$ python -q
>>> import numpy as np
>>> np.set_printoptions(suppress=True, linewidth=200)
>>> m1 = np.load("arr.npy")
>>> m1
array([[3, 3, 1, 0, 1],
       [0, 1, 0, 3, 1],
       [0, 0, 0, 0, 3],
       [0, 0, 0, 0, 2],
       [0, 0, 0, 0, 3]])
>>> Uu, s, VT = np.linalg.svd(m1)
>>> s.round(2) + 0
array([5.29, 4.03, 2.96, 0.  , 0.  ])
>>> B = Uu[:, :3] @ np.diag(s[:3]) @ VT[:3]
>>> B.round(2) + 0
array([[3., 3., 1., 0., 1.],
       [0., 1., 0., 3., 1.],
       [0., 0., 0., 0., 3.],
       [0., 0., 0., 0., 2.],
       [0., 0., 0., 0., 3.]])
>>> np.round(np.linalg.norm(m1 - B) / np.linalg.norm(m1), 2)
np.float64(0.0)
>>> np.linalg.matrix_rank(B)
np.int64(3)
>>> [round(float(x), 2) for x in np.linalg.svd(m1, compute_uv=False)[:3]]
[5.29, 4.03, 2.96]
>>> np.linalg.matrix_rank(m1, rtol=0.1)
np.int64(3)
>>> round(np.linalg.norm(m1, 2) / np.linalg.norm(m1), 2)
np.float64(0.73)
>>> np.argsort(-np.linalg.norm(m1, axis=0).round(6), kind="stable")[:3]
array([4, 1, 0])
>>> t3 = np.stack([m1, 3 * m1, m1[::-1]])
>>> (t3 @ m1.T).shape
(3, 5, 5)
>>> t3.shape
(3, 5, 5)
>>> np.einsum("bij,cij->bc", t3, t3)
array([[ 53, 159,  19],
       [159, 477,  57],
       [ 19,  57,  53]])
>>> r = np.linalg.matrix_rank(m1)
>>> r
np.int64(3)
>>> ns = np.linalg.svd(m1)[2][r:].T
>>> np.round(ns @ ns.T, 2) + 0
array([[ 0.5 , -0.45, -0.17,  0.15,  0.  ],
       [-0.45,  0.5 , -0.15, -0.17,  0.  ],
       [-0.17, -0.15,  0.94,  0.05,  0.  ],
       [ 0.15, -0.17,  0.05,  0.06,  0.  ],
       [ 0.  ,  0.  ,  0.  ,  0.  ,  0.  ]])
>>> [int(np.linalg.matrix_rank(m1[:i])) for i in range(1, len(m1) + 1)]
[1, 2, 3, 3, 3]
>>> ns.shape
(5, 2)
>>> np.allclose(m1 @ ns, 0)
True
>>> feats = np.loadtxt("a.csv", delimiter=",")
>>> feats
array([[ 2.3, -3. ,  3. , -3. ,  0. ],
       [ 2. ,  3.3, -3. , -2. ,  1. ],
       [-2. , -3. ,  2.3, -3. ,  1. ],
       [ 3. ,  2. ,  0. ,  2.3,  0. ],
       [ 2. , -3. ,  3. , -3. ,  0.3]])
>>> r0, g = feats[1], feats[0]
>>> r0 @ r0
np.float64(28.89)
>>> round(float(r0 @ g), 2)
-8.3
>>> p = (r0 @ g) / (r0 @ r0) * r0
>>> np.round(np.outer(r0, g), 2)
array([[ 4.6 , -6.  ,  6.  , -6.  ,  0.  ],
       [ 7.59, -9.9 ,  9.9 , -9.9 ,  0.  ],
       [-6.9 ,  9.  , -9.  ,  9.  , -0.  ],
       [-4.6 ,  6.  , -6.  ,  6.  , -0.  ],
       [ 2.3 , -3.  ,  3.  , -3.  ,  0.  ]])
>>> np.linalg.matrix_rank(np.outer(r0, g))
np.int64(1)
>>> round(float((g - p) @ r0), 2)
-0.0
>>> Uu, s, VT = np.linalg.svd(feats)
>>> s.round(2)
array([9.51, 5.43, 4.24, 0.98, 0.07])
>>> B = Uu[:, :4] @ np.diag(s[:4]) @ VT[:4]
>>> np.round(np.linalg.norm(feats - B, 2), 2), np.round(s[4], 2)
(np.float64(0.07), np.float64(0.07))
>>> B.round(2) + 0
array([[ 2.31, -3.03,  2.98, -2.99,  0.03],
       [ 2.  ,  3.3 , -3.  , -2.  ,  1.  ],
       [-2.  , -3.01,  2.29, -3.  ,  1.01],
       [ 3.  ,  2.  ,  0.  ,  2.3 ,  0.  ],
       [ 1.99, -2.97,  3.03, -3.01,  0.27]])
>>> np.linalg.matrix_rank(B)
np.int64(4)
